In [1]: import numpy as np

In [2]: from numpy import linalg as LA

In [3]: np.set_printoptions(precision=4, suppress=True, linewidth=120, sign=" ")

In [4]: A = np.load("out1.npy")

In [5]: A
Out[5]: 
array([[ 1.4206,  0.3212,  0.0966, -0.5512,  0.5751, -0.1443, -1.0401],
       [ 0.8895,  2.2838,  0.0221, -0.918 , -1.287 ,  0.9908,  0.229 ],
       [-0.2384, -0.0162,  0.3611,  1.2469,  2.4961, -0.1169, -0.1433],
       [-0.3115, -0.3576,  0.085 ,  0.682 , -0.4276, -0.2298,  0.1593],
       [-0.7521,  2.437 ,  0.5045,  3.8289,  2.0157,  0.528 ,  0.1038],
       [-0.0725,  1.9209, -0.3072, -1.1671, -6.6431, -0.4201,  0.5649],
       [-0.5956,  3.0345, -0.1541,  0.3054,  2.702 ,  0.1009, -0.1413],
       [ 1.8766,  1.0687, -0.1646, -1.2451,  2.7336, -1.6811,  1.0454],
       [-1.7921,  0.2697,  0.1392, -4.5073, -4.3808, -0.5619, -0.323 ],
       [ 1.2697, -2.015 , -0.2614, -3.3734, -2.3591, -0.0343, -0.657 ],
       [-0.5057, -1.3537,  0.3268,  2.021 ,  1.7198, -0.8153,  0.0091],
       [-0.1451, -1.2886, -0.0499,  2.5829,  0.8738,  0.1702,  0.3814],
       [-0.1171,  2.7046,  0.1851,  3.6155, -1.3295,  0.6798, -0.6734],
       [-0.6404,  0.5641,  0.1239,  0.0992,  4.9821, -0.213 ,  0.0961],
       [-1.1239,  1.1396,  0.5095, -1.4128,  3.2929,  1.3102, -1.1337],
       [ 0.588 ,  0.5701, -0.005 ,  2.8167,  2.4608, -1.2096, -0.1436],
       [-1.2679, -1.3307,  0.4238,  0.6751, -2.1264, -0.4433, -0.3285],
       [ 0.6358,  1.4071, -0.1085,  0.8747, -4.5493, -0.2802,  0.9103]])

In [6]: z = A[:, 2] > np.median(A[:, 2])

In [7]: u = A[z].mean(axis=0) - A[~z].mean(axis=0)

In [8]: np.round((((A - A.mean(axis=0)) @ u > 0) == z).mean(), 4)
Out[8]: np.float64(0.6111)

In [9]: ((A - A.mean(axis=0)) @ u > 0).astype(int)
Out[9]: array([ 0,  0,  1,  0,  1,  0,  1,  0,  0,  0,  1,  1,  0,  1,  1,  1,  0,  0])

In [10]: z.astype(int)
Out[10]: array([ 1,  0,  1,  0,  1,  0,  0,  0,  1,  0,  1,  0,  1,  1,  1,  0,  1,  0])

In [11]: cen = A - A.mean(axis=0)

In [12]: V = LA.svd(cen)[2][:6]

In [13]: B = cen - cen @ V.T @ V

In [14]: np.diag(V.T @ V)
Out[14]: array([ 0.9853,  0.9996,  0.0303,  0.9991,  0.9996,  0.9985,  0.9875])

In [15]: round(LA.norm(B) / LA.norm(cen), 4)
Out[15]: np.float64(0.0348)

In [16]: theta = np.radians(72)

In [17]: r_ = np.eye(7)

In [18]: r_[5, 5] = r_[3, 3] = np.cos(theta)

In [19]: r_[5, 3], r_[3, 5] = -np.sin(theta), np.sin(theta)

In [20]: r_
Out[20]: 
array([[ 1.    ,  0.    ,  0.    ,  0.    ,  0.    ,  0.    ,  0.    ],
       [ 0.    ,  1.    ,  0.    ,  0.    ,  0.    ,  0.    ,  0.    ],
       [ 0.    ,  0.    ,  1.    ,  0.    ,  0.    ,  0.    ,  0.    ],
       [ 0.    ,  0.    ,  0.    ,  0.309 ,  0.    ,  0.9511,  0.    ],
       [ 0.    ,  0.    ,  0.    ,  0.    ,  1.    ,  0.    ,  0.    ],
       [ 0.    ,  0.    ,  0.    , -0.9511,  0.    ,  0.309 ,  0.    ],
       [ 0.    ,  0.    ,  0.    ,  0.    ,  0.    ,  0.    ,  1.    ]])

In [21]: B = A @ r_.T

In [22]: LA.svd(A, compute_uv=False), LA.svd(B, compute_uv=False)
Out[22]: 
(array([ 13.6914,   8.6563,   6.4127,   4.3651,   2.9506,   1.876 ,   0.6948]),
 array([ 13.6914,   8.6563,   6.4127,   4.3651,   2.9506,   1.876 ,   0.6948]))

In [23]: np.abs(B - A).max(axis=0)
Out[23]: array([ 0.    ,  0.    ,  0.    ,  3.0967,  0.    ,  4.675 ,  0.    ])

In [24]: round(float(LA.det(r_)), 4), np.round(np.trace(r_), 4)
Out[24]: (1.0, np.float64(5.618))

In [25]: K = np.load("mat.npy")

In [26]: K
Out[26]: 
array([[ 2,  1,  2,  1,  2,  1],
       [-1, -1, -1, -1, -1, -1],
       [ 0,  0,  0,  0,  0,  0],
       [ 2,  1,  2,  1,  2,  1],
       [-1, -1, -1, -1, -1, -1],
       [ 0,  0,  0,  0,  0,  0]])

In [27]: LA.matrix_rank(K, rtol=0.1)
Out[27]: np.int64(2)

In [28]: [round(float(x), 4) for x in LA.svd(K, compute_uv=False)[:3]]
Out[28]: [6.4128, 0.9356, 0.0]

In [29]: round(LA.norm(K, 2) / LA.norm(K), 4)
Out[29]: np.float64(0.9895)

In [30]: left, s, Vh = LA.svd(K)

In [31]: s.round(4) + 0
Out[31]: array([ 6.4128,  0.9356,  0.    ,  0.    ,  0.    ,  0.    ])

In [32]: B = left[:, :2] @ np.diag(s[:2]) @ Vh[:2]

In [33]: LA.matrix_rank(B)
Out[33]: np.int64(2)

In [34]: np.round(LA.norm(K - B, 2), 4), round(float(s[2]), 4)
Out[34]: (np.float64(0.0), 0.0)

In [35]: cen = A - A.mean(axis=0)

In [36]: left, s, Vh = LA.svd(cen, full_matrices=False)

In [37]: np.abs(Vh[0]).argmax()
Out[37]: np.int64(4)

In [38]: np.searchsorted(np.cumsum(s ** 2) / (s ** 2).sum(), 0.9) + 1
Out[38]: np.int64(3)

In [39]: s
Out[39]: array([ 13.6677,   8.4395,   6.1005,   4.3646,   2.8847,   1.6566,   0.6286])

In [40]: (np.sign(left[:, 0]) == np.sign(left[0, 0])).astype(int)
Out[40]: array([ 1,  0,  1,  0,  1,  0,  1,  1,  0,  0,  1,  1,  1,  1,  1,  1,  0,  0])

In [41]: round((s ** 2).sum() ** 2 / (s ** 4).sum(), 4)
Out[41]: np.float64(2.539)

In [42]: LA.matrix_rank(cen)
Out[42]: np.int64(7)

In [43]: np.round(cen.mean(axis=0), 4) + 0
Out[43]: array([ 0.,  0.,  0.,  0.,  0.,  0.,  0.])

In [44]: s ** 2 / (s ** 2).sum()
Out[44]: array([ 0.5735,  0.2186,  0.1142,  0.0585,  0.0255,  0.0084,  0.0012])
